$ python -q
>>> import numpy as np
>>> np.set_printoptions(suppress=True, linewidth=140)
>>> def rnd(a):
...     return np.round(a, 2) + 0
... 
>>> K = np.load("data.npy")
>>> print(K)
[[ 0  2 -1]
 [ 3  2  0]
 [ 0  2 -1]
 [-1  2 -3]
 [-4  2 -3]
 [-5  0  0]
 [-3  3  0]
 [-6  0  3]
 [-6  1  1]
 [-3  1 -2]
 [-4  1  0]
 [-6 -1  0]
 [-6 -2 -1]
 [-3 -1 -4]
 [-4 -2 -5]
 [-4 -3 -2]
 [-2 -1 -4]
 [-5  0 -5]
 [-7  2 -4]]
>>> gram = np.cov(K, rowvar=False)
>>> print(np.argwhere(np.triu(np.abs(np.corrcoef(K.T)) > 0.8, 1)))
[]
>>> print(rnd(np.corrcoef(K.T)))
[[ 1.    0.39 -0.04]
 [ 0.39  1.    0.21]
 [-0.04  0.21  1.  ]]
>>> print(rnd(np.corrcoef(K[:, 0], K[:, 1])[0, 1]))
0.39
>>> print(gram.shape)
(3, 3)
>>> print(rnd(np.linalg.eigvalsh(gram)[::-1]))
[7.27 5.03 2.02]
>>> W1 = np.array([[1, 2, 3], [1, 1, 1], [1, 1, 2]])
>>> coef = np.array([7, -7, 6])
>>> hid = np.maximum(K @ W1 + coef, 0)
>>> print(rnd((hid > 0).mean(axis=0)))
[0.58 0.05 0.16]
>>> print((hid > 0).astype(int))
[[1 0 1]
 [1 1 1]
 [1 0 1]
 [1 0 0]
 [1 0 0]
 [1 0 0]
 [1 0 0]
 [1 0 0]
 [1 0 0]
 [1 0 0]
 [1 0 0]
 [0 0 0]
 [0 0 0]
 [0 0 0]
 [0 0 0]
 [0 0 0]
 [0 0 0]
 [0 0 0]
 [0 0 0]]
>>> W2 = np.array([[2, -3, 3], [3, 0, -2], [-2, -2, 1]])
>>> print(hid @ W2)
[[  4 -36  30]
 [ -7 -70  51]
 [  4 -36  30]
 [ 10 -15  15]
 [  4  -6   6]
 [  4  -6   6]
 [ 14 -21  21]
 [  8 -12  12]
 [  6  -9   9]
 [  6  -9   9]
 [  8 -12  12]
 [  0   0   0]
 [  0   0   0]
 [  0   0   0]
 [  0   0   0]
 [  0   0   0]
 [  0   0   0]
 [  0   0   0]
 [  0   0   0]]
>>> print(W1 @ W2)
[[ 2 -9  2]
 [ 3 -5  2]
 [ 1 -7  3]]
>>> rng = np.random.default_rng(48)
>>> data = rng.normal(size=(28, 5))
>>> data = 10 * data / np.linalg.norm(data, axis=1, keepdims=True)
>>> print(rnd(data))
[[-1.55  6.78  0.97  7.07  0.82]
 [-5.28  4.46 -3.31  2.14  6.06]
 [ 4.81  2.28 -6.91 -0.25 -4.88]
 [ 6.49  2.74  4.17  5.36  2.06]
 [-5.32 -1.03 -1.06 -8.18  1.61]
 [-3.2   0.48 -1.07 -0.04  9.4 ]
 [-2.34  4.82 -6.47  2.66  4.73]
 [ 0.96 -0.23  1.89  3.94  8.94]
 [-4.72  1.54  5.25  3.15  6.16]
 [ 6.88  0.63  0.49 -6.29 -3.52]
 [-2.96  7.6   4.25 -3.84  0.81]
 [ 0.14 -1.51 -3.3  -3.32  8.7 ]
 [-5.85 -5.82  5.54  0.68 -0.87]
 [ 2.62 -2.54 -0.83 -6.76 -6.35]
 [ 6.7   5.5  -0.71 -2.46  4.27]
 [ 5.64  0.68  0.05 -8.18 -0.87]
 [-1.24 -2.13 -6.01  5.03 -5.71]
 [-1.4   3.59  0.96  5.71  7.19]
 [ 9.51  1.2  -1.43 -0.94 -2.29]
 [-2.93  5.9   1.85  4.84  5.46]
 [-2.9  -0.93 -7.56 -0.2  -5.79]
 [ 8.71  0.63 -3.28  0.14  3.61]
 [ 1.34 -6.1   7.52  1.67 -1.31]
 [-4.79 -3.95 -0.95  5.4   5.61]
 [ 2.63 -3.48  8.69  2.26 -0.58]
 [-8.    1.11  2.51  3.22 -4.25]
 [ 9.3  -2.97  0.83 -2.    0.07]
 [-3.29 -3.04 -8.93 -0.2   0.44]]
>>> Ac = (data - data.mean(axis=0)) / data.std(axis=0)
>>> print(rnd(Ac.std(axis=0)))
[1. 1. 1. 1. 1.]
>>> print(np.argwhere(np.abs(Ac) > 2))
[[ 4  3]
 [15  3]
 [24  2]]
>>> coef = np.linalg.lstsq(np.delete(Ac, 1, axis=1), Ac[:, 1])[0]
>>> print(rnd(coef))
[ 0.09 -0.14  0.12  0.27]
>>> print(rnd(1 - np.var(Ac[:, 1] - np.delete(Ac, 1, axis=1) @ coef)))
0.11
>>> E = np.array([[-0.17, 1.84, 3.19],
...     [0.12, -0.9, -1.62],
...     [0.04, -0.04, -0.01],
...     [-0.34, 2.7, 4.8],
...     [0.3, -2.72, -4.84],
...     [-0.33, 2.73, 4.8],
...     [-0.1, 0.92, 1.56],
...     [-0.2, 1.78, 3.24],
...     [0.21, -1.81, -3.26],
...     [0.22, -1.81, -3.2],
...     [-0.31, 2.69, 4.79],
...     [0.3, -2.69, -4.78],
...     [0.12, -0.9, -1.58],
...     [-0.23, 1.85, 3.18],
...     [0.01, 0.01, -0.05],
...     [-0.12, 0.94, 1.59]])
>>> lab = E[:, 2] > np.median(E[:, 2])
>>> r0 = E[lab].mean(axis=0) - E[~lab].mean(axis=0)
>>> print(rnd(r0))
[-0.39  3.29  5.81]
>>> print(lab.astype(int))
[1 0 0 1 0 1 1 1 0 0 1 0 0 1 0 1]
>>> print(np.argsort(-np.abs(r0).round(6), kind="stable"))
[2 1 0]
>>> print((((E - E.mean(axis=0)) @ r0 > 0) == lab).mean())
1.0
>>> def softmax(z):
...     e = np.exp(z - z.max(axis=-1, keepdims=True))
...     return e / e.sum(axis=-1, keepdims=True)
... 
>>> print(rnd(softmax(10 * E[9])))
[1. 0. 0.]
>>> print(rnd(softmax(E[9] + 4)))
[0.86 0.11 0.03]
>>> S = E @ E.T / np.sqrt(3)
>>> print(rnd(softmax(S)[9] @ E))
[ 0.3  -2.69 -4.78]
>>> P = E @ np.linalg.solve(E.T @ E, E.T)
>>> print(rnd(P @ E[:, 2]))
[ 3.19 -1.62 -0.01  4.8  -4.84  4.8   1.56  3.24 -3.26 -3.2   4.79 -4.78 -1.58  3.18 -0.05  1.59]
>>> Ac = E - E.mean(axis=0)
>>> left, sv, Vt = np.linalg.svd(Ac, full_matrices=False)
>>> print((np.sign(left[:, 0]) == np.sign(left[0, 0])).astype(int))
[1 0 0 1 0 1 1 1 0 0 1 0 0 1 0 1]
>>> print(rnd(sv))
[15.14  0.1   0.07]
>>> print(rnd((sv ** 2).sum() ** 2 / (sv ** 4).sum()))
1.0
>>> print(rnd(Ac.mean(axis=0)))
[0. 0. 0.]
>>> print(np.linalg.matrix_rank(Ac))
3
>>> print(np.abs(Vt[0]).argmax())
2
>>> D = np.linalg.norm(E[:, None] - E[None], axis=-1)
>>> print((D + 1e9 * np.eye(16)).round(6).argmin(axis=1))
[13 12 14  5 11  3 15  0  9  8  3  4  1  0  2  6]
>>> print(np.unravel_index(D.round(6).argmax(), D.shape))
(np.int64(4), np.int64(5))
>>> print(D[4].round(6).argsort(kind="stable")[:4])
[ 4 11  8  9]
>>> print(np.flatnonzero(D[4] < D.mean() / 2))
[ 4  8  9 11]
>>> print(rnd(D[:5, :5]))
[[ 0.    5.54  3.72  1.83  9.25]
 [ 5.54  0.    1.83  7.37  3.7 ]
 [ 3.72  1.83  0.    5.55  5.53]
 [ 1.83  7.37  5.55  0.   11.08]
 [ 9.25  3.7   5.53 11.08  0.  ]]
>>> print(np.linalg.matrix_rank(D ** 2))
5
>>> F = np.loadtxt("case14.csv", delimiter=",")
>>> print(rnd(F))
[[ 0.    0.77  0.64]
 [ 0.39  0.59 -0.71]
 [ 0.92 -0.25  0.3 ]]
>>> x0 = np.array([2, -1, -2])
>>> print(rnd(np.linalg.norm(x0)), rnd(np.linalg.norm(F @ x0)))
3.0 3.0
>>> feats = np.array([[0.0, 0.0, -4.0, 3.0, 5.0],
...     [0.0, 0.0, 3.0, 3.0, -5.0],
...     [-4.0, 3.0, 0.0, 0.0, 0.0],
...     [3.0, 3.0, 0.0, 0.0, 0.0],
...     [5.0, -5.0, 0.0, 0.0, 0.0]])
>>> P = np.triu(np.array([[3, 4, 4, -3, -1],
...     [-1, 1, 2, 2, 2],
...     [5, 0, 3, 3, 2],
...     [1, 0, -3, 5, 4],
...     [-1, -5, -5, -5, -3]]), 1) + np.eye(5)
>>> A2 = P @ feats @ np.linalg.inv(P)
>>> print(rnd(np.linalg.det(A2)))
0.0
>>> print(np.linalg.matrix_rank(A2))
4
>>> print(P @ feats - feats @ P)
[[-30.   8.  12.  24. -24.]
 [  8.   2.   0.  -9. -18.]
 [ 19.  15.  10. -18. -10.]
 [ 20. -32. -18.   3.  -3.]
 [  0. -20. -10.  25.  15.]]
>>> print(rnd(np.poly(A2)))
[   1.    0.  -93.    0. 1366.    0.]
>>> print(np.trace(A2), np.trace(feats))
0.0 0.0
>>> rank = np.linalg.matrix_rank(feats)
>>> print(rank)
4
>>> ns = np.linalg.svd(feats)[2][rank:].T
>>> print(rnd(feats @ ns))
[[0.]
 [0.]
 [0.]
 [0.]
 [0.]]
>>> print([int(np.linalg.matrix_rank(feats[:i])) for i in range(1, len(feats) + 1)])
[1, 2, 3, 4, 4]
>>> M = np.load("layer9.npy")
>>> print(rnd(M))
[[ 1.    0.    0.    0.    0.    0.  ]
 [ 0.    1.    0.    0.    0.    0.  ]
 [ 0.    0.    1.    0.    0.    0.  ]
 [ 0.    0.    0.    0.71  0.71  0.  ]
 [ 0.    0.    0.   -0.71  0.71  0.  ]
 [ 0.    0.    0.    0.    0.    1.  ]]
>>> print(rnd(np.sort(np.linalg.eigvals(M).real)))
[0.71 0.71 1.   1.   1.   1.  ]
>>> print(np.flatnonzero(np.linalg.matrix_power((M != 0) + (M.T != 0) + np.eye(6), 6)[3]))
[3 4]
>>> print((M != 0).astype(int))
[[1 0 0 0 0 0]
 [0 1 0 0 0 0]
 [0 0 1 0 0 0]
 [0 0 0 1 1 0]
 [0 0 0 1 1 0]
 [0 0 0 0 0 1]]
>>> print((np.linalg.matrix_power((M != 0) + (M.T != 0) + np.eye(6), 6) > 0).astype(int))
[[1 0 0 0 0 0]
 [0 1 0 0 0 0]
 [0 0 1 0 0 0]
 [0 0 0 1 1 0]
 [0 0 0 1 1 0]
 [0 0 0 0 0 1]]
>>> print(rnd(M @ M))
[[ 1.  0.  0.  0.  0.  0.]
 [ 0.  1.  0.  0.  0.  0.]
 [ 0.  0.  1.  0.  0.  0.]
 [ 0.  0.  0.  0.  1.  0.]
 [ 0.  0.  0. -1.  0.  0.]
 [ 0.  0.  0.  0.  0.  1.]]
>>> X = np.array([[0, 0, 0], [1, 0, 0], [3, -3, 3]])
>>> print(X)
[[ 0  0  0]
 [ 1  0  0]
 [ 3 -3  3]]
>>> print([round(float(x), 2) for x in np.linalg.svd(X, compute_uv=False)[:3]])
[5.23, 0.81, 0.0]
>>> print(rnd(np.linalg.norm(X, 2) / np.linalg.norm(X)))
0.99
>>> print(np.linalg.cond(X) > 100)
True
>>> print(np.argsort(-np.linalg.norm(X, axis=0).round(6), kind="stable")[:3])
[0 1 2]
>>> lab = rng.permutation(3)
>>> print(lab)
[2 0 1]
>>> A2 = X[lab][:, lab]
>>> print(np.diag(A2))
[3 0 0]
>>> print(rnd(np.linalg.det(A2)), rnd(np.linalg.det(X[lab])))
0.0 0.0
>>> print(np.trace(A2))
3
>>> print(rnd(np.sort(np.abs(np.linalg.eigvals(A2)))))
[0. 0. 3.]
>>> print(np.allclose(X[:-1].T @ np.linalg.lstsq(X[:-1].T, X[-1])[0], X[-1]))
False
>>> print(np.abs(np.diag(np.linalg.qr(X)[1])) > 1e-9)
[ True  True False]
>>> print(rnd(X @ np.linalg.pinv(X) @ X))
[[ 0.  0.  0.]
 [ 1.  0.  0.]
 [ 3. -3.  3.]]
>>> print(np.linalg.lstsq(X[:-1].T, X[-1])[2])
1
>>> print(rnd(np.trace(np.linalg.pinv(X) @ X)))
2.0
>>> print(np.einsum("ii->", feats))
0.0
>>> print(rnd(np.linalg.eigvals(feats).sum().real))
0.0
>>> print(rnd(np.linalg.det(feats[::-1])))
0.0
>>> print(rnd(np.linalg.eigvals(feats)))
[ 8.64 -8.64  4.28 -4.28  0.  ]
>>> print([int(np.linalg.matrix_rank(np.linalg.matrix_power(X, p))) for p in range(1, 4)])
[2, 1, 1]
>>> print(rnd(np.sort(np.linalg.eigvals(X))))
[0. 0. 3.]
>>> th = np.deg2rad(15)
>>> arr = np.eye(4)
>>> arr[np.ix_([2, 3], [2, 3])] = [[np.cos(th), -np.sin(th)], [np.sin(th), np.cos(th)]]
>>> print(rnd(arr))
[[ 1.    0.    0.    0.  ]
 [ 0.    1.    0.    0.  ]
 [ 0.    0.    0.97 -0.26]
 [ 0.    0.    0.26  0.97]]
>>> A2 = np.array([[-4, 3], [6, 6], [-4, -9], [7, 5]])
>>> print(np.vstack([arr, A2.T]).shape)
(6, 4)
>>> print(np.linalg.matrix_rank(np.vstack([arr, A2.T])))
4
>>> print(rnd(np.einsum("ik,kj->ji", arr, A2)))
[[-4.    6.   -5.68  5.73]
 [ 3.    6.   -9.99  2.5 ]]
>>> A2 @ arr
Traceback (most recent call last):
  File "<python-input-114>", line 1, in <module>
    A2 @ arr
    ~~~^~~~~
ValueError: matmul: Input operand 1 has a mismatch in its core dimension 0, with gufunc signature (n?,k),(k,m?)->(n?,m?) (size 4 is different from 2)
>>> print(rnd(np.einsum("ij->j", arr)))
[1.   1.   1.22 0.71]
